% python3 -q
>>> import numpy as np
>>> np.set_printoptions(precision=2, suppress=True, linewidth=200, legacy="1.25")
>>> X = np.tril(np.array([[0, -2, -2], [-1, -1, 2], [2, -1, 1]]), -1) + np.eye(3, dtype=int)
>>> X
array([[ 1,  0,  0],
       [-1,  1,  0],
       [ 2, -1,  1]])
>>> np.round(np.linalg.det(X), 2)
1.0
>>> X @ X
array([[ 1,  0,  0],
       [-2,  1,  0],
       [ 5, -2,  1]])
>>> np.allclose(X, X.T)
False
>>> np.round(np.abs(np.linalg.eigvals(X)).max(), 2)
1.0
>>> np.sort(np.abs(np.linalg.eigvals(X)))
array([1., 1., 1.])
>>> np.allclose(X @ X.T, X.T @ X)
False
>>> w, V = np.linalg.eig(X)
>>> X @ V[:, 0] - w[0] * V[:, 0]
array([0., 0., 0.])
>>> np.sort(np.linalg.eigvals(np.linalg.inv(X)))
array([1., 1., 1.])
>>> np.sort(np.linalg.eigvals(X.T))
array([1., 1., 1.])
>>> M = np.loadtxt("x.csv", delimiter=",")
>>> M
array([[-2., -2., -2., -2.],
       [-2., -4., -4., -4.],
       [-2., -4., -6., -6.],
       [-2., -4., -6., -8.]])
>>> w, V = np.linalg.eigh(M)
>>> V @ np.diag(w) @ V.T
array([[-2., -2., -2., -2.],
       [-2., -4., -4., -4.],
       [-2., -4., -6., -6.],
       [-2., -4., -6., -8.]])
>>> np.linalg.eigvalsh(M + -1 * np.eye(4))
array([-17.58,  -3.  ,  -1.85,  -1.57])
>>> np.round(V.T @ V, 2) + 0
array([[1., 0., 0., 0.],
       [0., 1., 0., 0.],
       [0., 0., 1., 0.],
       [0., 0., 0., 1.]])
>>> np.linalg.eigvalsh(M @ M)
array([  0.32,   0.73,   4.  , 274.95])
>>> np.unique(w.round(6) + 0, return_counts=True)[1]
array([1, 1, 1, 1])
>>> w.sum(), np.trace(M)
(-20.0, -20.0)
>>> (w > 1e-8).sum(), (w < -1e-8).sum()
(0, 4)
>>> F = np.load("data.npy")
>>> F
array([[0.67, 0.33, 0.  , 0.  , 0.  ],
       [0.25, 0.25, 0.  , 0.25, 0.25],
       [0.  , 0.  , 1.  , 0.  , 0.  ],
       [0.33, 0.  , 0.  , 0.33, 0.33],
       [0.  , 0.  , 0.5 , 0.  , 0.5 ]])
>>> B = F / np.sqrt((F ** 2).mean(axis=1, keepdims=True))
>>> F - F.mean(axis=1, keepdims=True)
array([[ 0.47,  0.13, -0.2 , -0.2 , -0.2 ],
       [ 0.05,  0.05, -0.2 ,  0.05,  0.05],
       [-0.2 , -0.2 ,  0.8 , -0.2 , -0.2 ],
       [ 0.13, -0.2 , -0.2 ,  0.13,  0.13],
       [-0.2 , -0.2 ,  0.3 , -0.2 ,  0.3 ]])
>>> np.linalg.matrix_rank(F - F.mean(axis=1, keepdims=True))
4
>>> B[0]
array([2., 1., 0., 0., 0.])
>>> f = np.array([-2, 1])
>>> np.convolve(F[0], f)
array([-1.33,  0.  ,  0.33,  0.  ,  0.  ,  0.  ])
>>> feats = np.array([[8, 8, 0, 0], [6, 0, 0, 0], [0, 0, 8, 8], [0, 0, 6, 0]])
>>> q, R = np.linalg.qr(feats)
>>> np.trace(q @ q.T)
4.0
>>> np.allclose(R.T @ R, feats.T @ feats)
True
>>> q, V = np.linalg.qr(feats[:, :2])[0], np.linalg.qr(feats[:, 2:])[0]
>>> s = np.linalg.svd(q.T @ V, compute_uv=False)
>>> round(np.linalg.norm(q @ q.T - V @ V.T, 2), 2)
1.0
>>> rng = np.random.default_rng(7215)
>>> labels = rng.permutation(4)
>>> B = feats[:, labels] * rng.choice([-1, 1], 4)
>>> B
array([[ 8,  0,  0, -8],
       [ 0,  0,  0, -6],
       [ 0, -8,  8,  0],
       [ 0, -6,  0,  0]])
>>> Uu, _, Vh = np.linalg.svd(feats.T @ B)
>>> labels
array([1, 2, 3, 0])
>>> np.round(np.linalg.lstsq(feats, B)[0], 2) + 0
array([[ 0.,  0.,  0., -1.],
       [ 1.,  0.,  0.,  0.],
       [ 0., -1.,  0.,  0.],
       [ 0.,  0.,  1.,  0.]])
>>> B = np.linalg.inv(feats)
>>> np.linalg.det(feats) * B
array([[   0.,  384.,    0.,    0.],
       [ 288., -384.,   -0.,   -0.],
       [   0.,    0.,    0.,  384.],
       [  -0.,   -0.,  288., -384.]])
>>> feats @ B
array([[1., 0., 0., 0.],
       [0., 1., 0., 0.],
       [0., 0., 1., 0.],
       [0., 0., 0., 1.]])
>>> (np.abs(B) > 1e-9).astype(int)
array([[0, 1, 0, 0],
       [1, 1, 0, 0],
       [0, 0, 0, 1],
       [0, 0, 1, 1]])
>>> A = np.loadtxt("case13.csv", delimiter=",")
>>> A
array([[7., 0., 0.],
       [7., 0., 0.],
       [7., 0., 0.],
       [7., 0., 0.],
       [7., 0., 0.],
       [7., 0., 0.],
       [7., 0., 0.],
       [7., 0., 0.],
       [7., 0., 0.],
       [7., 0., 0.],
       [7., 0., 0.],
       [7., 0., 0.],
       [7., 0., 0.],
       [7., 0., 0.],
       [7., 0., 0.],
       [7., 0., 0.],
       [7., 0., 0.],
       [7., 0., 0.],
       [7., 0., 0.],
       [7., 0., 0.],
       [7., 0., 0.],
       [7., 0., 0.],
       [7., 0., 0.],
       [7., 0., 0.]])
>>> B = np.array([[-1, 1], [2, 2], [-2, -1]])
>>> np.einsum("ik,kj->ij", A, B)
array([[-7.,  7.],
       [-7.,  7.],
       [-7.,  7.],
       [-7.,  7.],
       [-7.,  7.],
       [-7.,  7.],
       [-7.,  7.],
       [-7.,  7.],
       [-7.,  7.],
       [-7.,  7.],
       [-7.,  7.],
       [-7.,  7.],
       [-7.,  7.],
       [-7.,  7.],
       [-7.,  7.],
       [-7.,  7.],
       [-7.,  7.],
       [-7.,  7.],
       [-7.,  7.],
       [-7.,  7.],
       [-7.,  7.],
       [-7.,  7.],
       [-7.,  7.],
       [-7.,  7.]])
>>> A @ B
array([[-7.,  7.],
       [-7.,  7.],
       [-7.,  7.],
       [-7.,  7.],
       [-7.,  7.],
       [-7.,  7.],
       [-7.,  7.],
       [-7.,  7.],
       [-7.,  7.],
       [-7.,  7.],
       [-7.,  7.],
       [-7.,  7.],
       [-7.,  7.],
       [-7.,  7.],
       [-7.,  7.],
       [-7.,  7.],
       [-7.,  7.],
       [-7.,  7.],
       [-7.,  7.],
       [-7.,  7.],
       [-7.,  7.],
       [-7.,  7.],
       [-7.,  7.],
       [-7.,  7.]])
>>> np.einsum("ij->j", A)
array([168.,   0.,   0.])
>>> m1 = np.load("dump.npy")
>>> m1
array([[ -0.32,  10.09,  -2.59],
       [ -0.36,   5.37,   0.51],
       [  0.66, -18.43,   2.06],
       [  0.12,   4.51,   0.86],
       [  0.51,  -9.87,  -0.3 ],
       [  0.41, -26.24,   2.92],
       [ -0.72,  -0.39,   0.34],
       [  0.36,  -1.54,   1.49],
       [ -0.22,   1.82,  -1.32],
       [  0.06,  -3.41,   1.77],
       [ -0.09,  -6.57,  -0.97],
       [  0.02,   5.63,   1.37],
       [ -1.19,   1.42,  -0.32],
       [ -0.04,   6.01,   1.14],
       [  0.32,  -4.99,   0.96],
       [ -0.18,  -6.72,   1.04],
       [ -0.13, -16.3 ,  -1.71],
       [ -0.05,  -0.32,   2.26],
       [  0.62,   1.59,  -0.91],
       [  0.79,  10.4 ,  -2.34],
       [ -0.28,   9.85,   0.83],
       [ -0.37,  -4.74,   1.53],
       [ -0.18,  14.05,  -0.99],
       [  0.32,  17.13,   1.78],
       [ -0.61, -18.56,  -5.89],
       [ -0.54,  -1.47,  -1.26],
       [ -0.15,  12.4 ,   0.37],
       [  0.55,   8.22,  -0.98]])
>>> d = np.linalg.norm(m1[:, None] - m1[None], axis=-1)
>>> np.flatnonzero(d[5] < d.mean() / 2)
array([5])
>>> d[5].round(6).argsort(kind="stable")[:4]
array([ 5,  2, 16, 24])
>>> cen = (m1 - m1.mean(axis=0)) / m1.std(axis=0)
>>> np.argwhere(np.abs(cen) > 2)
array([[ 5,  1],
       [12,  0],
       [24,  2]])
>>> cen.std(axis=0)
array([1., 1., 1.])
>>> b = np.linalg.lstsq(np.delete(cen, 0, axis=1), cen[:, 0])[0]
>>> np.abs(b).argmax()
1
>>> b
array([-0.05,  0.25])
>>> labels = m1[:, 1] > np.median(m1[:, 1])
>>> f = m1[labels].mean(axis=0) - m1[~labels].mean(axis=0)
>>> f.round(2) + 0
array([ 0.  , 16.29, -0.49])
>>> labels.astype(int)
array([1, 1, 0, 1, 0, 0, 0, 0, 1, 0, 0, 1, 1, 1, 0, 0, 0, 0, 1, 1, 1, 0, 1, 1, 0, 0, 1, 1])
>>> round(float((((m1 - m1.mean(axis=0)) @ f > 0) == labels).mean()), 2)
0.96
>>> W1 = np.array([[4, 5], [1, 0], [-5, -4]])
>>> b = np.array([1, 1])
>>> hid = np.maximum(m1 @ W1 + b, 0)
>>> (hid > 0).mean(axis=0)
array([0.5 , 0.39])
>>> (hid > 0).astype(int)
array([[1, 1],
       [1, 0],
       [0, 0],
       [1, 0],
       [0, 1],
       [0, 0],
       [0, 0],
       [0, 0],
       [1, 1],
       [0, 0],
       [0, 1],
       [0, 0],
       [0, 0],
       [1, 0],
       [0, 0],
       [0, 0],
       [0, 1],
       [0, 0],
       [1, 1],
       [1, 1],
       [1, 0],
       [0, 0],
       [1, 1],
       [1, 0],
       [1, 1],
       [1, 1],
       [1, 0],
       [1, 1]])
>>> np.linalg.matrix_rank(hid)
2
>>> C = np.array([[2, 2], [2, -1]])
>>> W1 @ C
array([[ 18,   3],
       [  2,   2],
       [-18,  -6]])
